$ python3 -q
>>> import numpy as np
>>> np.set_printoptions(precision=3, suppress=True, linewidth=100)
>>> rnd = lambda a: np.round(a, 3) + 0
>>> mat = np.loadtxt("out1.csv", delimiter=",")
>>> mat
array([[-1.,  1.,  0.,  0.,  0.],
       [ 0., -1.,  1.,  0.,  0.],
       [ 0.,  0., -1.,  1.,  0.],
       [ 0.,  0.,  0., -1.,  1.],
       [ 0.,  0.,  0.,  0., -1.]])
>>> q = mat.astype(float).copy()
>>> for j in range(5):
...     q[:, j] -= q[:, :j] @ (q[:, :j].T @ q[:, j])
...     q[:, j] /= np.linalg.norm(q[:, j])
... 
>>> q.T @ mat
array([[ 1., -1.,  0.,  0.,  0.],
       [ 0.,  1., -1.,  0.,  0.],
       [ 0.,  0.,  1., -1.,  0.],
       [ 0.,  0.,  0.,  1., -1.],
       [ 0.,  0.,  0.,  0.,  1.]])
>>> q
array([[-1.,  0.,  0.,  0.,  0.],
       [ 0., -1.,  0.,  0.,  0.],
       [ 0.,  0., -1.,  0.,  0.],
       [ 0.,  0.,  0., -1.,  0.],
       [ 0.,  0.,  0.,  0., -1.]])
>>> u = np.array([2, 2])
>>> np.cross(mat[3, :3], mat[0, :3])
array([ 0., -0.,  0.])
>>> np.convolve(mat[3], u)
array([ 0.,  0.,  0., -2.,  0.,  2.])
>>> np.array([np.convolve(row, u, "same") for row in mat])
array([[-2.,  0.,  2.,  0.,  0.],
       [ 0., -2.,  0.,  2.,  0.],
       [ 0.,  0., -2.,  0.,  2.],
       [ 0.,  0.,  0., -2.,  0.],
       [ 0.,  0.,  0.,  0., -2.]])
>>> np.correlate(mat[3], mat[0], "full")
array([ 0.,  0.,  0.,  0.,  0.,  0., -1.,  2., -1.])
